$ ipython --no-banner

In [1]: import numpy as np

In [2]: np.set_printoptions(precision=3, suppress=True, linewidth=200, floatmode="fixed")

In [3]: data = np.load("mat.npy")

In [4]: data
Out[4]: 
array([[ 1,  1, -1, -1, -1, -1,  1,  1],
       [ 1, -1, -1,  1, -1,  1,  1, -1],
       [ 1,  1,  1,  1,  1,  1,  1,  1],
       [ 1,  1, -1, -1,  1,  1, -1, -1]])

In [5]: left, sig, Vt = np.linalg.svd(data, full_matrices=False)

In [6]: sig
Out[6]: array([2.828, 2.828, 2.828, 2.828])

In [7]: print((sig > 1e-8).sum())
4

In [8]: np.round(left.T @ left, 3) + 0
Out[8]: 
array([[1.000, 0.000, 0.000, 0.000],
       [0.000, 1.000, 0.000, 0.000],
       [0.000, 0.000, 1.000, 0.000],
       [0.000, 0.000, 0.000, 1.000]])

In [9]: left.shape, sig.shape, Vt.shape
Out[9]: ((4, 4), (4,), (4, 8))

In [10]: np.allclose(left * sig @ Vt, data)
Out[10]: True

In [11]: np.round(np.sqrt((sig ** 2).sum()), 3), round(np.linalg.norm(data), 3)
Out[11]: (np.float64(5.657), np.float64(5.657))

In [12]: np.round(Vt @ Vt.T, 3) + 0
Out[12]: 
array([[1.000, 0.000, 0.000, 0.000],
       [0.000, 1.000, 0.000, 0.000],
       [0.000, 0.000, 1.000, 0.000],
       [0.000, 0.000, 0.000, 1.000]])

In [13]: x0 = np.array([1, 0, 2, 1, 2, 2, 0, 1])

In [14]: a = np.maximum(data @ x0, 0)

In [15]: a
Out[15]: array([0, 0, 9, 1])

In [16]: np.flatnonzero(a > 1e-9)
Out[16]: array([2, 3])

In [17]: np.maximum(data @ x0, 0) - np.maximum(-data @ x0, 0)
Out[17]: array([-5, -1,  9,  1])

In [18]: data * (a > 1e-9)[:, None]
Out[18]: 
array([[ 0,  0,  0,  0,  0,  0,  0,  0],
       [ 0,  0,  0,  0,  0,  0,  0,  0],
       [ 1,  1,  1,  1,  1,  1,  1,  1],
       [ 1,  1, -1, -1,  1,  1, -1, -1]])

In [19]: B = data / np.sqrt((data ** 2).mean(axis=1, keepdims=True))

In [20]: np.linalg.matrix_rank(B) == np.linalg.matrix_rank(data)
Out[20]: np.True_

In [21]: B = np.array([[0, 0], [0, 2], [1, 1], [2, 0], [1, 0], [1, 1], [0, 0], [1, 2]])

In [22]: np.einsum("ij->j", data)
Out[22]: array([ 4,  2, -2,  0,  0,  2,  2,  0])

In [23]: np.einsum("ik,kj->ij", data, B)
Out[23]: 
array([[-4,  2],
       [ 0, -4],
       [ 6,  6],
       [-2,  0]])

In [24]: print(np.linalg.matrix_rank(data @ B))
2

In [25]: np.einsum("ij,ij->", data, B)
ValueError: operands could not be broadcast together with remapped shapes [original->remapped]: (4,8)->(4,8) (8,2)->(8,2) 


In [26]: np.einsum("ik,kj->ji", data, B)
Out[26]: 
array([[-4,  0,  6, -2],
       [ 2, -4,  6,  0]])

In [27]: np.einsum("ij,ij->i", data, data)
Out[27]: array([8, 8, 8, 8])

In [28]: B @ data
ValueError: matmul: Input operand 1 has a mismatch in its core dimension 0, with gufunc signature (n?,k),(k,m?)->(n?,m?) (size 4 is different from 2)


In [29]: print(data @ B)
[[-4  2]
 [ 0 -4]
 [ 6  6]
 [-2  0]]

In [30]: np.linalg.matrix_rank(np.vstack([data, B.T]))
Out[30]: np.int64(6)

In [31]: mat = np.loadtxt("m.csv", delimiter=",")

In [32]: print(mat)
[[ 0.682 -0.018 -0.402]
 [-2.247 -0.032  1.527]
 [ 1.329  0.020 -0.889]
 [ 5.711 -0.011 -3.797]
 [ 3.119 -0.073 -2.165]
 [-0.450  0.029  0.271]
 [ 1.458  0.064 -1.006]
 [ 3.175 -0.044 -2.141]
 [-0.116 -0.011  0.058]
 [-4.928  0.004  3.321]
 [-0.311 -0.069  0.226]
 [-1.550 -0.023  1.063]
 [-1.359 -0.007  0.899]
 [ 2.394  0.013 -1.590]
 [-1.609 -0.029  1.004]
 [ 1.144 -0.025 -0.779]
 [ 0.735 -0.026 -0.514]
 [ 1.897  0.066 -1.247]
 [ 5.141 -0.037 -3.331]
 [-3.789  0.068  2.634]
 [ 0.549 -0.070 -0.457]
 [-4.122  0.115  2.684]
 [ 1.219  0.075 -0.773]
 [ 5.202  0.067 -3.332]
 [-3.138  0.106  2.135]
 [ 1.076 -0.007 -0.784]
 [-1.070  0.050  0.694]]

In [33]: np.linalg.matrix_rank(mat, rtol=0.1)
Out[33]: np.int64(1)

In [34]: np.round(np.linalg.norm(mat, 2) / np.linalg.norm(mat), 3)
Out[34]: np.float64(1.0)

In [35]: print(np.abs(np.linalg.svd(mat)[2][-1]))
[0.442 0.597 0.669]

In [36]: round(np.log10(np.linalg.cond(mat)))
Out[36]: 2

In [37]: np.linalg.cond(mat) > 100
Out[37]: np.False_

In [38]: print(round(np.linalg.norm(mat, 1), 3), round(np.linalg.norm(mat, np.inf), 3))
59.52 9.519

In [39]: round(float(np.linalg.norm(mat[14] - mat[8])), 3)
Out[39]: 1.768

In [40]: print(np.linalg.norm(mat, axis=1).argmax())
3

In [41]: np.round(np.linalg.norm(mat) ** 2 / np.linalg.norm(mat, 2) ** 2, 3)
Out[41]: np.float64(1.0)

In [42]: round(float(np.linalg.norm(mat, 2)), 3)
Out[42]: 17.118

In [43]: round(float(mat[14] @ mat[8]), 3)
Out[43]: 0.245

In [44]: B = np.c_[mat[:, :1] @ np.array([[1]]), np.array([2, -1, -3, -1, 1, 0, 1, 3, 1, 3, 0, 0, 0, -3, -3, -2, 2, -1, 2, -1, -1, -1, 2, 3, 0, 0, -1])]

In [45]: B
Out[45]: 
array([[ 0.682,  2.000],
       [-2.247, -1.000],
       [ 1.329, -3.000],
       [ 5.711, -1.000],
       [ 3.119,  1.000],
       [-0.450,  0.000],
       [ 1.458,  1.000],
       [ 3.175,  3.000],
       [-0.116,  1.000],
       [-4.928,  3.000],
       [-0.311,  0.000],
       [-1.550,  0.000],
       [-1.359,  0.000],
       [ 2.394, -3.000],
       [-1.609, -3.000],
       [ 1.144, -2.000],
       [ 0.735,  2.000],
       [ 1.897, -1.000],
       [ 5.141,  2.000],
       [-3.789, -1.000],
       [ 0.549, -1.000],
       [-4.122, -1.000],
       [ 1.219,  2.000],
       [ 5.202,  3.000],
       [-3.138,  0.000],
       [ 1.076,  0.000],
       [-1.070, -1.000]])

In [46]: np.linalg.matrix_rank(np.c_[mat, B])
Out[46]: np.int64(4)

In [47]: arr = np.loadtxt("a.csv", delimiter=",")

In [48]: arr
Out[48]: 
array([[-1.511,  1.355, -5.081,  2.284],
       [ 1.355,  4.718,  1.061, -0.474],
       [-5.081,  1.061, -0.359,  1.525],
       [ 2.284, -0.474,  1.525,  4.152]])

In [49]: f, r1 = arr[3], arr[0]

In [50]: round(float(f @ f), 3)
Out[50]: 25.006

In [51]: print(round(f @ r1, 3))
-2.359

In [52]: p = (f @ r1) / (f @ f) * f

In [53]: np.round(np.linalg.norm(f + r1) ** 2 + np.linalg.norm(f - r1) ** 2, 3)
Out[53]: np.float64(120.317)

In [54]: np.linalg.matrix_rank(np.outer(f, r1))
Out[54]: np.int64(1)

In [55]: round((r1 - p) @ f, 3)
Out[55]: np.float64(0.0)

In [56]: x0 = np.array([-3, 2, 1, -3])

In [57]: a = np.maximum(arr @ x0, 0)

In [58]: print(arr.T @ a)
[-52.520  50.244   3.870  15.234]

In [59]: a
Out[59]: array([ 0.000,  7.854, 12.431,  0.000])

In [60]: [round(float(np.linalg.det(arr[:i, :i])), 2) + 0 for i in range(1, 5)]
Out[60]: [-1.51, -8.96, -131.49, -699.99]

In [61]: Q, r_ = np.linalg.qr(arr)

In [62]: Q @ r_
Out[62]: 
array([[-1.511,  1.355, -5.081,  2.284],
       [ 1.355,  4.718,  1.061, -0.474],
       [-5.081,  1.061, -0.359,  1.525],
       [ 2.284, -0.474,  1.525,  4.152]])

In [63]: np.allclose(r_.T @ r_, arr.T @ arr)
Out[63]: True

In [64]: print(r_)
[[ 5.929 -0.359  2.433 -0.398]
 [ 0.000 -5.032  0.419 -0.073]
 [ 0.000  0.000 -4.827  1.103]
 [ 0.000  0.000  0.000  4.861]]
